$ python -q
>>> import numpy as np
>>> from numpy import linalg as LA
>>> np.set_printoptions(precision=2, suppress=True, linewidth=160, legacy="1.25")
>>> rd = lambda a: np.round(a, 2) + 0
>>> feats = np.loadtxt("data.csv", delimiter=",")
>>> print(feats)
[[-0.1  -0.2  -0.09 -0.02 -0.33 -0.11]
 [ 1.73  3.36  0.   -0.03  5.02  0.01]
 [-1.23 -2.44  0.02  0.01 -3.54 -0.02]
 [ 0.09  0.12  0.03 -0.04  0.31  0.06]
 [ 0.01 -0.06 -0.02  0.03 -0.17  0.08]
 [-0.22 -0.3   0.07 -0.05 -0.47 -0.02]
 [-0.63 -1.14 -0.01 -0.08 -1.68 -0.02]
 [-2.69 -5.48  0.02 -0.06 -8.21 -0.02]
 [ 0.86  1.77  0.02 -0.02  2.63 -0.13]
 [-0.45 -0.87  0.03  0.1  -1.4  -0.07]
 [ 0.9   1.9   0.07  0.08  2.87  0.05]
 [-0.42 -0.91  0.06 -0.06 -1.37 -0.02]
 [ 0.4   0.88 -0.03 -0.08  1.28  0.  ]
 [-0.39 -0.95  0.03 -0.09 -1.26  0.03]
 [ 0.3   0.54  0.07 -0.01  0.81 -0.12]
 [-0.71 -1.4  -0.01  0.09 -2.11 -0.07]
 [-0.93 -2.   -0.03 -0.01 -3.07  0.04]
 [ 1.65  3.37 -0.09 -0.02  5.11 -0.02]
 [ 0.08  0.02 -0.04  0.08  0.02  0.05]
 [-0.93 -1.95  0.03 -0.05 -2.77  0.07]
 [ 0.2   0.47  0.07  0.12  0.61 -0.07]
 [ 0.93  1.72 -0.07  0.01  2.75  0.05]
 [ 1.19  2.29 -0.05 -0.1   3.47 -0.04]
 [-0.11 -0.38  0.05  0.04 -0.6  -0.01]
 [ 0.91  1.78 -0.04  0.02  2.81 -0.09]
 [-1.12 -2.24  0.01 -0.04 -3.24 -0.01]]
>>> Ac = feats - feats.mean(axis=0)
>>> left, sigma, Vt = LA.svd(Ac, full_matrices=False)
>>> print(rd(Vt[0] * np.sign(Vt[0, np.abs(Vt[0]).argmax()])))
[0.27 0.53 0.   0.   0.8  0.  ]
>>> print(np.abs(left[:, 0]).argmax())
7
>>> print(rd(sigma ** 2 / (sigma ** 2).sum()))
[1. 0. 0. 0. 0. 0.]
>>> print(np.abs(Vt[0]).argmax())
4
>>> print(rd(sigma))
[18.38  0.35  0.3   0.24  0.21  0.16]
>>> print(rd(np.abs(Vt[-1])))
[0.59 0.65 0.22 0.14 0.24 0.33]
>>> print(LA.matrix_rank(Ac))
6
>>> print((np.sign(left[:, 0]) == np.sign(left[0, 0])).astype(int))
[1 0 1 0 1 1 1 1 0 1 0 1 0 1 0 1 1 0 0 1 0 0 0 1 0 1]
>>> vec = np.array([1, 1, 1, 2, 1, 2])
>>> y = feats @ vec
>>> print(rd(LA.solve(feats.T @ feats, feats.T @ y)))
[1. 1. 1. 2. 1. 2.]
>>> rng = np.random.default_rng(555312)
>>> y = y + 0.05 * rng.normal(size=26)
>>> print(rd(y))
[ -0.97  10.03  -7.2    0.57  -0.15  -1.02  -3.67 -16.49   4.98  -2.59   5.9   -2.74   2.35  -2.7    1.53  -4.13  -5.88   9.93   0.28  -5.59   1.44   5.43
   6.62  -0.95   5.38  -6.67]
>>> c, *_ = LA.lstsq(feats, y)
>>> print(c.round())
[1. 1. 1. 2. 1. 1.]
>>> print(rd(c))
[1.18 0.89 1.02 1.91 1.   1.48]
>>> print(rd(feats.T @ (y - feats @ c)))
[0. 0. 0. 0. 0. 0.]
>>> print([round(float(LA.norm(LA.solve(feats.T @ feats + lam * np.eye(6), feats.T @ y))), 2) for lam in (0, 1, 10, 100)])
[3.18, 1.61, 1.55, 1.23]
>>> left, sigma, Vt = LA.svd(feats, full_matrices=False)
>>> print((sigma > 1e-8).sum())
6
>>> print(rd(sigma))
[18.4   0.35  0.31  0.24  0.21  0.19]
>>> print(rd(np.cumsum(sigma ** 2) / np.sum(sigma ** 2)))
[1. 1. 1. 1. 1. 1.]
>>> print(rd(np.abs(Vt[0])))
[0.27 0.53 0.   0.   0.8  0.  ]
>>> print(left.shape, sigma.shape, Vt.shape)
(26, 6) (6,) (6, 6)
>>> print([round(float(x), 2) for x in LA.svd(feats, compute_uv=False)[:3]])
[18.4, 0.35, 0.31]
>>> print(rd(np.abs(LA.svd(feats)[2][-1])))
[0.57 0.67 0.2  0.24 0.26 0.25]
>>> out = np.array([[-2, -2, 2], [-2, 1, -1], [0, 2, 1]])
>>> E = out - out.T
>>> print(E)
[[ 0  0  2]
 [ 0  0 -3]
 [-2  3  0]]
>>> print(LA.matrix_rank(E, rtol=0.1))
2
>>> out = np.array([[2, 0, 2], [1, 2, 3], [1, 0, -2]])
>>> print(np.einsum("ik,kj->ji", E, out))
[[ 2 -3 -1]
 [ 0  0  6]
 [-4  6  5]]
>>> print(np.einsum("ij,ij->i", E, E))
[ 4  9 13]
>>> print(LA.matrix_rank(np.vstack([E, out.T])))
3
>>> print(LA.matrix_rank(E @ out))
2
>>> print(np.einsum("ij->j", E))
[-2  3 -1]
>>> print(np.allclose(E[:-1].T @ LA.lstsq(E[:-1].T, E[-1])[0], E[-1]))
False
>>> print(LA.lstsq(E[:-1].T, E[-1])[2])
1
>>> print(rd(E @ LA.pinv(E) @ E))
[[ 0.  0.  2.]
 [ 0.  0. -3.]
 [-2.  3.  0.]]
>>> X = np.load("arr.npy")
>>> print(X)
[[-5 -1  5]
 [ 4 -1 -2]
 [ 5 -2 -4]
 [ 5 -5 -1]
 [-2 -4 -1]
 [ 7 -4 -1]]
>>> vec = np.array([2, 2, 2])
>>> y = X @ vec
>>> print(rd(LA.lstsq(X, y)[0]))
[2. 2. 2.]
>>> try:
...     LA.solve(X, y)
... except LA.LinAlgError as e:
...     print("failed:", e)
... 
failed: Last 2 dimensions of the array must be square
>>> print(rd(LA.solve(X.T @ X, X.T @ y)))
[2. 2. 2.]
>>> print(y)
[ -2   2  -2  -2 -14   4]
>>> y = y + 0.05 * rng.normal(size=6)
>>> print(rd(y))
[ -1.95   1.92  -2.    -2.03 -14.04   4.04]
>>> c, *_ = LA.lstsq(X, y)
>>> print(c.round())
[2. 2. 2.]
>>> print(rd(X.T @ (y - X @ c)))
[0. 0. 0.]
>>> print(rd(LA.norm(y - X @ c)))
0.09
>>> arr = np.array([[1, 0, 0, 0, 0, 0, 0],
...     [5, 1, 0, 0, 0, 0, 0],
...     [9, -3, 1, 0, 0, 0, 0],
...     [-2, 2, -5, 1, 0, 0, 0],
...     [4, 8, -5, -5, 1, 0, 0],
...     [7, 2, -2, -8, -4, 1, 0],
...     [8, 9, -4, -8, 5, -7, 1]])
>>> # triangular: eigenvalues sit on the diagonal
>>> labels = rng.permutation(7)
>>> print(labels)
[1 4 2 6 5 3 0]
>>> out = arr[labels][:, labels]
>>> print(np.trace(out))
7
>>> print(np.allclose(out, arr))
False
>>> print(rd(LA.det(out)), rd(LA.det(arr[labels])))
1.0 -1.0
>>> print(np.diag(out))
[1 1 1 1 1 1 1]
>>> print(rd(np.abs(LA.eigvals(arr)).max()))
1.0
>>> print(arr @ arr)
[[  1   0   0   0   0   0   0]
 [ 10   1   0   0   0   0   0]
 [  3  -6   1   0   0   0   0]
 [-39  19 -10   1   0   0   0]
 [ 13  21  15 -10   1   0   0]
 [  6 -38  56   4  -8   1   0]
 [ 12  40  21  15  38 -14   1]]
>>> print((arr + arr.T) / 2)
[[ 1.   2.5  4.5 -1.   2.   3.5  4. ]
 [ 2.5  1.  -1.5  1.   4.   1.   4.5]
 [ 4.5 -1.5  1.  -2.5 -2.5 -1.  -2. ]
 [-1.   1.  -2.5  1.  -2.5 -4.  -4. ]
 [ 2.   4.  -2.5 -2.5  1.  -2.   2.5]
 [ 3.5  1.  -1.  -4.  -2.   1.  -3.5]
 [ 4.   4.5 -2.  -4.   2.5 -3.5  1. ]]
>>> print(LA.matrix_power(arr, 3))
[[   1    0    0    0    0    0    0]
 [  15    1    0    0    0    0    0]
 [ -18   -9    1    0    0    0    0]
 [ -36   51  -15    1    0    0    0]
 [ 277  -36   60  -15    1    0    0]
 [ 287 -260   74   36  -12    1    0]
 [ 433  292 -220  -71   99  -21    1]]
